$ ipython --no-banner

In [1]: import numpy as np

In [2]: np.set_printoptions(suppress=True, linewidth=200)

In [3]: def tidy(a):
   ...:     return np.round(a, 1) + 0
   ...: 

In [4]: E = np.load("layer10.npy")

In [5]: E
Out[5]: 
array([[ 0,  0,  0],
       [ 2, -3, -1],
       [ 0, -2, -2],
       [ 0, -2, -2],
       [-2, -3, -2],
       [ 2, -3, -1],
       [ 2, -1,  1],
       [ 2, -1,  1],
       [ 2, -1,  1],
       [ 0,  0,  0],
       [ 0,  0,  0],
       [ 0,  0,  0],
       [ 2, -1,  1],
       [ 0,  0,  0],
       [-2, -1,  0],
       [ 0, -2,  1],
       [ 2, -1,  1],
       [ 2, -1,  1],
       [ 0,  0,  0],
       [ 0,  0,  0],
       [ 2, -1,  1],
       [ 0, -2, -2],
       [ 0, -2, -2],
       [ 2, -1,  1],
       [-2, -1,  0]])

In [6]: # rows 2 and 3 are equal

In [7]: C2 = np.cov(E, rowvar=False)

In [8]: C2.shape
Out[8]: (3, 3)

In [9]: tidy(E.std(axis=0))
Out[9]: array([1.3, 1. , 1.1])

In [10]: tidy(C2)
Out[10]: 
array([[ 1.8, -0.1,  0.7],
       [-0.1,  1. ,  0.6],
       [ 0.7,  0.6,  1.3]])

In [11]: np.argsort(-E.std(axis=0).round(6), kind="stable")
Out[11]: array([0, 2, 1])

In [12]: tidy(np.corrcoef(E[:, 0], E[:, 1])[0, 1])
Out[12]: np.float64(-0.1)

In [13]: tidy(np.polyfit(E[:, 0], E[:, 1], 1))
Out[13]: array([ 0. , -1.1])

In [14]: np.median(E, axis=0)
Out[14]: array([ 0., -1.,  0.])

In [15]: Y = np.c_[E[:, :1] @ np.array([[5]]), np.array([1, -3, -4, -5, 5, 1, -5, 5, 2, -3, 3, -5, 4, 5, -3, -2, -2, 4, 0, 4, 5, 4, 3, 0, -3])]

In [16]: Y
Out[16]: 
array([[  0,   1],
       [ 10,  -3],
       [  0,  -4],
       [  0,  -5],
       [-10,   5],
       [ 10,   1],
       [ 10,  -5],
       [ 10,   5],
       [ 10,   2],
       [  0,  -3],
       [  0,   3],
       [  0,  -5],
       [ 10,   4],
       [  0,   5],
       [-10,  -3],
       [  0,  -2],
       [ 10,  -2],
       [ 10,   4],
       [  0,   0],
       [  0,   4],
       [ 10,   5],
       [  0,   4],
       [  0,   3],
       [ 10,   0],
       [-10,  -3]])

In [17]: tidy(np.linalg.norm(np.linalg.qr(E)[0].T @ Y, axis=0) ** 2 / ((Y ** 2).sum(axis=0) + 1e-12))
Out[17]: array([1., 0.])

In [18]: np.linalg.matrix_rank(np.c_[E, Y])
Out[18]: np.int64(4)

In [19]: print(np.linalg.matrix_rank(Y))
2

In [20]: tidy(np.linalg.lstsq(E, Y[:, 0])[0])
Out[20]: array([5., 0., 0.])

In [21]: J = np.loadtxt("block18.csv", delimiter=",")

In [22]: J
Out[22]: 
array([[ 1., -1., -1.,  1., -1.,  1.,  1., -1.],
       [ 1.,  1., -1., -1., -1., -1.,  1.,  1.],
       [ 1., -1.,  1., -1., -1.,  1., -1.,  1.]])

In [23]: Y = J / np.sqrt((J ** 2).mean(axis=1, keepdims=True))

In [24]: np.linalg.matrix_rank(J - J.mean(axis=1, keepdims=True))
Out[24]: np.int64(3)

In [25]: np.linalg.matrix_rank(Y) == np.linalg.matrix_rank(J)
Out[25]: np.True_

In [26]: Y = np.array([[-1, 5, 4],
    ...:     [-3, 4, 0],
    ...:     [-1, 0, -1],
    ...:     [5, -4, 3],
    ...:     [-3, 4, -5],
    ...:     [-1, -1, -2],
    ...:     [2, 1, -4],
    ...:     [1, -2, 5]])

In [27]: Y.T @ J.T
Out[27]: 
array([[11., -1., -3.],
       [-5.,  9., -3.],
       [ 2., 10., 12.]])

In [28]: np.linalg.matrix_rank(J @ Y)
Out[28]: np.int64(3)

In [29]: np.einsum("ij,ij->i", J, J)
Out[29]: array([8., 8., 8.])

In [30]: np.vstack([J, Y.T]).shape
Out[30]: (6, 8)

In [31]: J @ Y
Out[31]: 
array([[11., -5.,  2.],
       [-1.,  9., 10.],
       [-3., -3., 12.]])

In [32]: np.einsum("ij->j", J)
Out[32]: array([ 3., -1., -1., -1., -3.,  1.,  1.,  1.])

In [33]: cent = np.array([[0.0, -0.5, 0.3]])

In [34]: rng = np.random.default_rng(7961)

In [35]: X = np.array([[0], [1], [3], [1], [2], [3], [0], [2], [3], [3]]) @ cent + 0.3 * rng.normal(size=(10, 3))

In [36]: print(tidy(X))
[[ 0.6 -0.6 -0.1]
 [ 0.5 -0.3  0.1]
 [ 0.6 -1.2  0.7]
 [-0.1 -0.3  0. ]
 [ 0.5 -1.   0.5]
 [-0.3 -1.3  1. ]
 [ 0.1  0.   0.2]
 [ 0.  -1.4  0.9]
 [-0.4 -1.7  0.7]
 [ 0.2 -1.4  0.6]]

In [37]: labels = X[:, 0] > np.median(X[:, 0])

In [38]: u = X[labels].mean(axis=0) - X[~labels].mean(axis=0)

In [39]: ((X - X.mean(axis=0)) @ u > 0).astype(int)
Out[39]: array([1, 1, 1, 0, 1, 0, 1, 0, 0, 0])

In [40]: (((X - X.mean(axis=0)) @ u > 0) == labels).mean()
Out[40]: np.float64(0.8)

In [41]: print(tidy(u))
[ 0.6  0.  -0.2]

In [42]: print(np.argsort(-np.abs(u).round(6), kind="stable"))
[0 2 1]

In [43]: labels.astype(int)
Out[43]: array([1, 1, 1, 0, 1, 0, 0, 0, 0, 1])

In [44]: K = np.load("dump.npy")

In [45]: K
Out[45]: 
array([[ -4, -14,  -5,   2,   5],
       [-14,  -4,  -3,   4,  -5],
       [ -5,  -3, -10,   1,  -9],
       [  2,   4,   1,  16,  -6],
       [  5,  -5,  -9,  -6,  -4]])

In [46]: # symmetric

In [47]: hat = np.triu(np.array([[-2, 0, -1, -2, -2],
    ...:     [1, 2, 2, 0, -1],
    ...:     [-2, 2, -2, 2, 2],
    ...:     [-1, 2, 2, 0, 2],
    ...:     [2, -2, 1, -1, -2]]), 1) + np.eye(5)

In [48]: Y = hat @ K @ np.linalg.inv(hat)

In [49]: tidy(np.linalg.det(Y))
Out[49]: np.float64(-66364.0)

In [50]: labels = rng.integers(0, 3, 4)

In [51]: M = (labels[:, None] == labels) * 4 + np.eye(4)

In [52]: M
Out[52]: 
array([[5., 0., 0., 0.],
       [0., 5., 4., 4.],
       [0., 4., 5., 4.],
       [0., 4., 4., 5.]])

In [53]: w, vecs = np.linalg.eigh(M)

In [54]: x0 = np.array([3, 5, 0, 3])

In [55]: print(tidy(vecs * np.maximum(w, 0) @ vecs.T))
[[5. 0. 0. 0.]
 [0. 5. 4. 4.]
 [0. 4. 5. 4.]
 [0. 4. 4. 5.]]

In [56]: np.abs(M).sum(axis=1).max(), np.abs(w).max()
Out[56]: (np.float64(13.0), np.float64(13.0))

In [57]: print(tidy(x0 @ M @ x0 / (x0 @ x0)), tidy(w[0]), w[-1])
7.8 1.0 13.0

In [58]: (np.sign(vecs[:, -1].round(6)) == np.sign(vecs[0, -1].round(6))).astype(int)
Out[58]: array([1, 0, 0, 0])

In [59]: M @ M
Out[59]: 
array([[25.,  0.,  0.,  0.],
       [ 0., 57., 56., 56.],
       [ 0., 56., 57., 56.],
       [ 0., 56., 56., 57.]])

In [60]: np.flatnonzero(np.linalg.matrix_power((M != 0) + (M.T != 0) + np.eye(4), 4)[3])
Out[60]: array([1, 2, 3])

In [61]: x0 = np.ones(4)

In [62]: for _ in range(5):
    ...:     x0 = M @ x0
    ...:     x0 /= np.linalg.norm(x0)
    ...:     print(round(x0 @ M @ x0, 1))
    ...: 
12.6
12.9
13.0
13.0
13.0

In [63]: tidy(np.linalg.eigvalsh(M)[-1])
Out[63]: np.float64(13.0)

In [64]: tidy(x0)
Out[64]: array([0. , 0.6, 0.6, 0.6])

In [65]: tidy(np.linalg.svd(M, compute_uv=False))
Out[65]: array([13.,  5.,  1.,  1.])

In [66]: M.shape
Out[66]: (4, 4)

In [67]: M.sum(axis=1)
Out[67]: array([ 5., 13., 13., 13.])

In [68]: tidy(np.linalg.norm(M))
Out[68]: np.float64(14.0)

In [69]: M - M[0]
Out[69]: 
array([[ 0.,  0.,  0.,  0.],
       [-5.,  5.,  4.,  4.],
       [-5.,  4.,  5.,  4.],
       [-5.,  4.,  4.,  5.]])

In [70]: print(np.unravel_index(np.abs(M).argmax(), M.shape))
(np.int64(0), np.int64(0))

In [71]: J.ravel(order="F")
Out[71]: array([ 1.,  1.,  1., -1.,  1., -1., -1., -1.,  1.,  1., -1., -1., -1., -1., -1.,  1., -1.,  1.,  1.,  1., -1., -1.,  1.,  1.])

In [72]: J.reshape(-1, 2)
Out[72]: 
array([[ 1., -1.],
       [-1.,  1.],
       [-1.,  1.],
       [ 1., -1.],
       [ 1.,  1.],
       [-1., -1.],
       [-1., -1.],
       [ 1.,  1.],
       [ 1., -1.],
       [ 1., -1.],
       [-1.,  1.],
       [-1.,  1.]])

In [73]: T = J.reshape(3, 2, -1)

In [74]: T.transpose(1, 0, 2)
Out[74]: 
array([[[ 1., -1., -1.,  1.],
        [ 1.,  1., -1., -1.],
        [ 1., -1.,  1., -1.]],

       [[-1.,  1.,  1., -1.],
        [-1., -1.,  1.,  1.],
        [-1.,  1., -1.,  1.]]])

In [75]: print(np.einsum("ihd,ihd->ih", T, T))
[[4. 4.]
 [4. 4.]
 [4. 4.]]

In [76]: np.swapaxes(T, 1, 2)[1]
Out[76]: 
array([[ 1., -1.],
       [ 1., -1.],
       [-1.,  1.],
       [-1.,  1.]])
